% python3 -q
>>> import numpy as np
>>> np.set_printoptions(precision=3, suppress=True, linewidth=200)
>>> A = np.loadtxt("a.csv", delimiter=",")
>>> A
array([[60.566, 59.762,  0.657, 40.716, 59.939, 40.73 , 38.203, 39.72 , -0.793],
       [60.163, 60.444,  0.207, 39.685, 61.049, 39.205, 39.659, 40.29 ,  0.808],
       [62.08 , 58.777,  0.881, 38.825, 60.943, 42.599, 40.046, 38.341, -0.718],
       [60.395, 61.757,  0.271, 37.9  , 59.137, 39.868, 41.134, 40.105, -0.012],
       [61.018, 60.333,  0.256, 39.599, 61.527, 41.615, 39.661, 39.818,  0.98 ],
       [58.043, 60.746,  2.143, 40.549, 58.549, 41.385, 41.045, 41.479,  0.418],
       [59.31 , 59.872,  0.21 , 39.582, 61.441, 39.782, 39.784, 41.352,  0.547],
       [61.687, 57.981,  2.468, 41.136, 59.945, 39.735, 41.301, 42.509, -0.017],
       [58.652, 59.944,  2.241, 41.073, 59.523, 38.899, 41.082, 40.707, -0.074],
       [60.291, 60.312, -0.918, 40.43 , 60.798, 38.205, 42.891, 39.514,  0.467],
       [58.767, 61.953, -0.753, 39.718, 58.42 , 41.65 , 40.272, 39.847,  0.716],
       [59.684, 58.21 ,  0.076, 42.248, 60.069, 40.272, 39.781, 38.753,  1.374],
       [59.206, 60.122, -1.553, 38.842, 59.669, 38.734, 40.455, 40.035,  0.807],
       [60.025, 59.341,  0.347, 41.091, 60.978, 39.229, 38.841, 39.918,  1.37 ],
       [60.323, 60.825,  0.113, 39.405, 60.5  , 39.523, 39.503, 40.492,  0.35 ],
       [59.334, 60.221, -0.046, 40.246, 59.006, 38.463, 38.602, 38.661,  2.174],
       [61.736, 59.916, -1.717, 41.292, 60.18 , 39.521, 40.085, 40.676,  0.796],
       [58.489, 60.897, -1.483, 38.638, 59.727, 40.274, 40.454, 38.699, -0.34 ],
       [60.581, 59.03 , -0.875, 39.388, 58.942, 40.034, 37.72 , 38.504, -1.212],
       [60.489, 59.712,  0.219, 39.355, 61.565, 39.392, 41.085, 40.161,  0.424],
       [59.463, 58.948, -0.448, 40.554, 61.07 , 41.281, 40.125, 39.236, -0.057],
       [60.274, 60.089, -0.346, 40.333, 59.132, 38.646, 39.581, 39.199,  1.829],
       [60.079, 59.767, -0.068, 39.983, 60.137, 38.47 , 40.167, 41.451,  1.135],
       [59.258, 61.117, -0.091, 38.469, 59.303, 38.897, 40.14 , 40.302, -0.52 ],
       [59.345, 60.083, -0.07 , 41.007, 58.623, 41.444, 41.029, 38.998, -0.616],
       [59.724, 59.222, -0.195, 39.783, 61.143, 40.545, 40.802, 39.634, -0.737],
       [60.754, 59.746, -0.007, 38.728, 60.592, 39.616, 39.61 , 39.915,  0.73 ],
       [58.82 , 59.902,  2.316, 39.664, 59.127, 39.129, 41.81 , 40.064,  1.312],
       [58.402, 59.31 ,  0.793, 41.773, 61.19 , 40.648, 41.676, 37.523, -0.368],
       [60.122, 59.957,  1.267, 40.466, 59.355, 40.105, 40.888, 41.765,  1.06 ],
       [60.378, 61.72 ,  0.332, 39.222, 59.915, 40.967, 40.074, 39.3  ,  0.539],
       [58.571, 58.599,  0.9  , 41.963, 60.177, 38.164, 40.184, 39.328,  0.357],
       [59.43 , 59.139, -1.657, 40.432, 60.753, 39.122, 40.095, 41.301,  0.938],
       [59.257, 59.381, -1.747, 39.397, 60.708, 41.417, 41.057, 39.922,  0.375],
       [59.197, 60.127,  1.087, 40.375, 60.151, 40.056, 38.369, 39.633, -0.993],
       [59.685, 60.51 , -0.37 , 39.884, 59.169, 39.768, 39.982, 41.5  , -0.071],
       [59.432, 61.484, -1.887, 40.582, 59.844, 39.28 , 40.387, 40.272,  0.891]])
>>> labels = A[:, 3] > np.median(A[:, 3])
>>> r0 = A[labels].mean(axis=0) - A[~labels].mean(axis=0)
>>> ((A - A.mean(axis=0)) @ r0 > 0).astype(int)
array([1, 0, 0, 0, 0, 1, 0, 1, 1, 1, 0, 1, 0, 1, 0, 1, 1, 0, 0, 0, 1, 1, 1, 0, 1, 0, 0, 1, 1, 1, 0, 1, 1, 0, 1, 0, 0])
>>> left, sv, Vh = np.linalg.svd(A)
>>> np.argmax(sv[:-1] / (sv[1:] + 1e-6)) + 1
np.int64(1)
>>> sv
array([797.636,   8.069,   7.7  ,   7.103,   6.371,   5.47 ,   4.545,   4.103,   3.838])
>>> out = left[:, :1] @ np.diag(sv[:1]) @ Vh[:1]
>>> round(float(np.abs(A - out).max()), 3)
2.579
>>> round(np.linalg.norm(A - out) / np.linalg.norm(A), 3)
np.float64(0.022)
>>> np.linalg.matrix_rank(A, rtol=0.05)
np.int64(1)
>>> P = A @ np.linalg.solve(A.T @ A, A.T)
>>> round(np.trace(P), 3)
np.float64(9.0)
>>> P @ A[:, 1]
array([59.762, 60.444, 58.777, 61.757, 60.333, 60.746, 59.872, 57.981, 59.944, 60.312, 61.953, 58.21 , 60.122, 59.341, 60.825, 60.221, 59.916, 60.897, 59.03 , 59.712, 58.948, 60.089, 59.767, 61.117,
       60.083, 59.222, 59.746, 59.902, 59.31 , 59.957, 61.72 , 58.599, 59.139, 59.381, 60.127, 60.51 , 61.484])
>>> dist = np.linalg.norm(A[:, None] - A[None], axis=-1)
>>> np.linalg.matrix_rank(dist ** 2)
np.int64(11)
>>> np.flatnonzero(dist[16] < dist.mean() / 2)
array([16])
>>> dist.mean(axis=1).argmax()
np.int64(7)
>>> (dist + 1e9 * np.eye(37)).round(6).argmin(axis=1)
array([34, 14,  4, 23, 30, 29,  1, 29, 27, 19, 30, 13, 23,  1,  1, 21, 32, 12,  0,  1, 25, 15,  1,  3, 20, 20,  1,  8, 20, 35, 14, 11, 22, 20,  0, 14, 12])
>>> E = np.load("m.npy")
>>> E
array([[-2,  2,  2],
       [ 1,  2,  3],
       [-2,  2,  2],
       [-2,  3, -1]])
>>> x = np.array([4, 5, 0])
>>> target = E @ x
>>> np.round(np.linalg.pinv(E) @ E, 3) + 0
array([[1., 0., 0.],
       [0., 1., 0.],
       [0., 0., 1.]])
>>> np.round(np.linalg.solve(E.T @ E, E.T @ target), 3) + 0
array([4., 5., 0.])
>>> rng = np.random.default_rng(806)
>>> target = target + 0.05 * rng.normal(size=4)
>>> target
array([ 2.075, 13.974,  2.021,  6.959])
>>> beta, *_ = np.linalg.lstsq(E, target)
>>> [round(float(np.linalg.norm(np.linalg.solve(E.T @ E + lam * np.eye(3), E.T @ target))), 2) for lam in (0, 1, 10, 100)]
[6.36, 4.93, 2.12, 0.55]
>>> round(np.linalg.norm(target - E @ beta), 3)
np.float64(0.038)
>>> r0, v = E[3], E[0]
>>> r0 @ r0
np.int64(14)
>>> r0 @ v
np.int64(8)
>>> p = (r0 @ v) / (r0 @ r0) * r0
>>> np.linalg.matrix_rank(np.outer(r0, v))
np.int64(1)
>>> np.outer(r0, v)
array([[ 4, -4, -4],
       [-6,  6,  6],
       [ 2, -2, -2]])
>>> p
array([-1.143,  1.714, -0.571])
>>> np.round((v - p) @ r0, 3)
np.float64(0.0)
>>> K = np.load("data.npy")
>>> K
array([[-0.788,  0.427, -0.255,  0.01 , -0.07 ,  0.19 ,  0.091,  0.063, -0.003, -0.281],
       [-0.371, -0.51 ,  0.009,  0.303, -0.076, -0.341,  0.323, -0.289,  0.439,  0.089],
       [ 0.   ,  0.144, -0.587,  0.404,  0.255, -0.092, -0.283, -0.195, -0.148,  0.508],
       [ 0.093, -0.196, -0.55 , -0.325, -0.407,  0.063,  0.191,  0.49 ,  0.196,  0.245],
       [ 0.093, -0.268,  0.004,  0.479, -0.013,  0.818,  0.035,  0.063,  0.1  , -0.073],
       [ 0.278,  0.347, -0.136, -0.079, -0.487,  0.118, -0.072, -0.612,  0.371, -0.094],
       [ 0.   ,  0.252,  0.24 ,  0.36 , -0.152, -0.207, -0.459,  0.474,  0.496,  0.03 ],
       [-0.093, -0.2  , -0.143, -0.458,  0.533,  0.18 , -0.391, -0.1  ,  0.482, -0.095],
       [-0.046, -0.424, -0.245,  0.08 , -0.316, -0.166, -0.528, -0.045, -0.306, -0.5  ],
       [-0.371, -0.15 ,  0.361, -0.24 , -0.338,  0.222, -0.349, -0.135, -0.163,  0.567]])
>>> O, r_ = np.linalg.qr(K)
>>> np.allclose(r_.T @ r_, K.T @ K)
True
>>> np.round(O.T @ O, 3) + 0
array([[1., 0., 0., 0., 0., 0., 0., 0., 0., 0.],
       [0., 1., 0., 0., 0., 0., 0., 0., 0., 0.],
       [0., 0., 1., 0., 0., 0., 0., 0., 0., 0.],
       [0., 0., 0., 1., 0., 0., 0., 0., 0., 0.],
       [0., 0., 0., 0., 1., 0., 0., 0., 0., 0.],
       [0., 0., 0., 0., 0., 1., 0., 0., 0., 0.],
       [0., 0., 0., 0., 0., 0., 1., 0., 0., 0.],
       [0., 0., 0., 0., 0., 0., 0., 1., 0., 0.],
       [0., 0., 0., 0., 0., 0., 0., 0., 1., 0.],
       [0., 0., 0., 0., 0., 0., 0., 0., 0., 1.]])
>>> np.trace(O @ O.T)
np.float64(10.0)
>>> np.round(abs(r_[0, 0]), 3), round(float(np.linalg.norm(K[:, 0])), 3)
(np.float64(1.0), 1.0)
>>> np.abs(np.diag(r_))
array([1., 1., 1., 1., 1., 1., 1., 1., 1., 1.])
>>> O.shape, r_.shape
((10, 10), (10, 10))
>>> F = np.array([[-1.4, -1.0, -0.5, 0.3, -0.1, -0.2, -0.5, -1.1, -1.3],
...     [0.1, 0.6, -2.3, -2.3, -0.4, 0.9, -0.1, 1.9, 0.6],
...     [1.2, -0.6, -0.1, -0.3, 1.8, -1.0, -0.2, -1.8, 0.8],
...     [-1.0, -0.9, 0.6, 0.9, 0.9, -0.9, 0.6, -0.1, -0.8]])
>>> F[2] = F[0] + 0.05 * rng.normal(size=9)
>>> F
array([[-1.4  , -1.   , -0.5  ,  0.3  , -0.1  , -0.2  , -0.5  , -1.1  , -1.3  ],
       [ 0.1  ,  0.6  , -2.3  , -2.3  , -0.4  ,  0.9  , -0.1  ,  1.9  ,  0.6  ],
       [-1.419, -0.946, -0.48 ,  0.23 , -0.101, -0.114, -0.502, -1.156, -1.383],
       [-1.   , -0.9  ,  0.6  ,  0.9  ,  0.9  , -0.9  ,  0.6  , -0.1  , -0.8  ]])
>>> round(float(np.linalg.norm(F, 2) / np.linalg.norm(F)), 3)
0.806
>>> [round(float(x), 3) for x in np.linalg.svd(F, compute_uv=False)[:3]]
[4.752, 3.134, 1.522]
